$ python -q
>>> import numpy as np
>>> np.set_printoptions(precision=3, suppress=True, linewidth=200, sign=" ")
>>> A = np.load("arr.npy")
>>> print(A)
[[ -5.87    9.795   0.036   2.018 -15.592  -2.018]
 [ -5.518   9.226   0.128   2.057 -14.477  -2.067]
 [ -4.949   8.266   0.253   2.088 -12.66   -2.138]
 [ -4.745   7.907   0.289   2.088 -12.001  -2.161]
 [ -4.406   7.293   0.338   2.073 -10.901  -2.195]
 [ -3.098   4.645   0.347   1.769  -6.574  -2.244]
 [ -2.77    3.895   0.286   1.604  -5.48   -2.217]
 [ -2.595   3.478   0.239   1.496  -4.899  -2.191]
 [ -2.485   3.211   0.205   1.419  -4.538  -2.169]
 [ -2.263   2.659   0.121   1.244  -3.816  -2.108]
 [ -1.94    1.851  -0.03    0.939  -2.822  -1.969]
 [ -1.91    1.776  -0.046   0.908  -2.734  -1.952]
 [ -1.704   1.282  -0.155   0.687  -2.166  -1.816]
 [ -1.689   1.248  -0.162   0.67   -2.128  -1.805]
 [ -1.584   1.016  -0.216   0.556  -1.868  -1.72 ]
 [ -0.712  -0.043  -0.349  -0.065  -0.532  -0.769]
 [ -0.679  -0.053  -0.34   -0.072  -0.502  -0.732]
 [ -0.557  -0.077  -0.299  -0.087  -0.399  -0.593]
 [ -0.39   -0.082  -0.227  -0.084  -0.27   -0.407]
 [ -0.378  -0.081  -0.221  -0.083  -0.262  -0.395]
 [  0.11    0.04    0.075   0.04    0.073   0.108]
 [  0.337   0.137   0.243   0.139   0.222   0.325]
 [  0.843   0.409   0.661   0.423   0.561   0.772]
 [  2.171   1.282   1.921   1.413   1.536   1.782]
 [  2.364   1.417   2.116   1.575   1.689   1.914]
 [  3.104   1.942   2.878   2.223   2.301   2.394]
 [  6.216   4.151   6.237   5.216   5.216   4.107]
 [ 14.368   9.498  15.374  13.753  14.377   7.487]
 [ 17.182  11.205  18.552  16.779  17.839   8.463]]
>>> # null space of dimension 3
>>> print(np.linalg.matrix_rank(A, rtol=0.1))
2
>>> print([round(float(x), 3) for x in np.linalg.svd(A, compute_uv=False)[:3]])
[55.109, 36.94, 5.508]
>>> print(np.round(np.linalg.norm(A) ** 2 / np.linalg.norm(A, 2) ** 2, 3))
1.459
>>> print(np.round(np.linalg.norm(A, "nuc"), 3))
97.557
>>> print(round(np.linalg.norm(A[2], 1), 3), round(float(np.linalg.norm(A[2], np.inf)), 3))
30.354 12.66
>>> print(np.round(np.linalg.norm(A, 1), 3), round(float(np.linalg.norm(A, np.inf)), 3))
148.437 90.02
>>> print(np.round(np.linalg.norm(A[2] - A[14]), 3))
13.532
>>> print(np.linalg.norm(A, axis=1).argmax())
28
>>> print(np.linalg.norm(A, axis=0))
[ 27.293  26.13   25.249  23.309  40.003  14.938]
>>> X = np.loadtxt("mat.csv", delimiter=",")
>>> print(X)
[[40.  1.  0.  3.  0. -2.  3.]
 [ 3. 43.  2.  2.  2.  3.  0.]
 [ 2.  2. -1. -2. -2. -3.  1.]
 [ 0. -1.  3. -1. -2. -1.  3.]
 [-1. -3. -3. -2. 39.  3.  2.]
 [ 1.  1.  2.  2. -2. 21. -3.]
 [ 2. -3.  3. -1.  2.  0. 39.]]
>>> theta = np.radians(60)
>>> r_ = np.eye(7)
>>> r_[2, 2] = r_[1, 1] = np.cos(theta)
>>> r_[2, 1], r_[1, 2] = -np.sin(theta), np.sin(theta)
>>> print(r_)
[[ 1.     0.     0.     0.     0.     0.     0.   ]
 [ 0.     0.5    0.866  0.     0.     0.     0.   ]
 [ 0.    -0.866  0.5    0.     0.     0.     0.   ]
 [ 0.     0.     0.     1.     0.     0.     0.   ]
 [ 0.     0.     0.     0.     1.     0.     0.   ]
 [ 0.     0.     0.     0.     0.     1.     0.   ]
 [ 0.     0.     0.     0.     0.     0.     1.   ]]
>>> other = X @ r_.T
>>> print(other)
[[ 40.      0.5    -0.866   3.      0.     -2.      3.   ]
 [  3.     23.232 -36.239   2.      2.      3.      0.   ]
 [  2.      0.134  -2.232  -2.     -2.     -3.      1.   ]
 [  0.      2.098   2.366  -1.     -2.     -1.      3.   ]
 [ -1.     -4.098   1.098  -2.     39.      3.      2.   ]
 [  1.      2.232   0.134   2.     -2.     21.     -3.   ]
 [  2.      1.098   4.098  -1.      2.      0.     39.   ]]
>>> print(np.linalg.svd(X, compute_uv=False), np.linalg.svd(other, compute_uv=False))
[ 44.664  42.561  39.641  35.748  21.314   2.868   2.198] [ 44.664  42.561  39.641  35.748  21.314   2.868   2.198]
>>> other = X[0, 0] * X[1:] - np.outer(X[1:, 0], X[0])
>>> print(other)
[[   0. 1717.   80.   71.   80.  126.   -9.]
 [   0.   78.  -40.  -86.  -80. -116.   34.]
 [   0.  -40.  120.  -40.  -80.  -40.  120.]
 [   0. -119. -120.  -77. 1560.  118.   83.]
 [   0.   39.   80.   77.  -80.  842. -123.]
 [   0. -122.  120.  -46.   80.    4. 1554.]]
>>> print(np.flatnonzero(~other.round(6).any(axis=1)))
[]
>>> U, sigma, vt = np.linalg.svd(other, full_matrices=False)
>>> print(np.round(U.T @ other @ vt.T, 3) + 0)
[[ 1770.918     0.        0.        0.        0.        0.   ]
 [    0.     1620.078     0.        0.        0.        0.   ]
 [    0.        0.     1494.692     0.        0.        0.   ]
 [    0.        0.        0.      853.281     0.        0.   ]
 [    0.        0.        0.        0.      114.764     0.   ]
 [    0.        0.        0.        0.        0.       88.255]]
>>> print((sigma > 1e-8).sum())
6
>>> print(sigma)
[ 1770.918  1620.078  1494.692   853.281   114.764    88.255]
>>> print(np.linalg.norm(X, axis=0))
[ 40.237  43.29    6.      5.196  39.256  21.749  39.408]
>>> print(X[2] @ X[6])
32.0
>>> print(round(float(np.linalg.norm(X[2] - X[6])), 3))
38.872
>>> print(np.round(np.linalg.norm(X, 1), 3), round(np.linalg.norm(X, np.inf), 3))
54.0 55.0
>>> print(np.round(np.linalg.norm(X, 2), 3))
44.664
>>> m1 = np.load("out0.npy")
>>> print(m1)
[[ 3.  2. -1. -1.]
 [ 0.  2. -1.  0.]
 [ 0.  0.  1.  0.]
 [ 2.  4. -3.  0.]]
>>> other = np.linalg.inv(m1)
>>> print(np.round(np.linalg.cond(m1), 3))
22.137
>>> print(round(np.linalg.det(m1) * np.linalg.det(other), 3))
1.0
>>> print(np.allclose(other, m1.T))
False
>>> print(np.linalg.inv(other))
[[ 3.  2. -1. -1.]
 [-0.  2. -1. -0.]
 [ 0.  0.  1.  0.]
 [ 2.  4. -3.  0.]]
>>> print(other.round(3) + 0)
[[ 0.  -1.   0.5  0.5]
 [ 0.   0.5  0.5  0. ]
 [ 0.   0.   1.   0. ]
 [-1.  -2.   1.5  1.5]]
>>> other = m1[0, 0] * m1[1:] - np.outer(m1[1:, 0], m1[0])
>>> print(other)
[[ 0.  6. -3.  0.]
 [ 0.  0.  3.  0.]
 [ 0.  8. -7.  2.]]
>>> print(m1[:, 0] / m1[0, 0])
[ 1.     0.     0.     0.667]
>>> print(np.flatnonzero(~other.round(6).any(axis=1)))
[]
>>> print(np.linalg.matrix_rank(other), np.linalg.matrix_rank(m1))
3 4
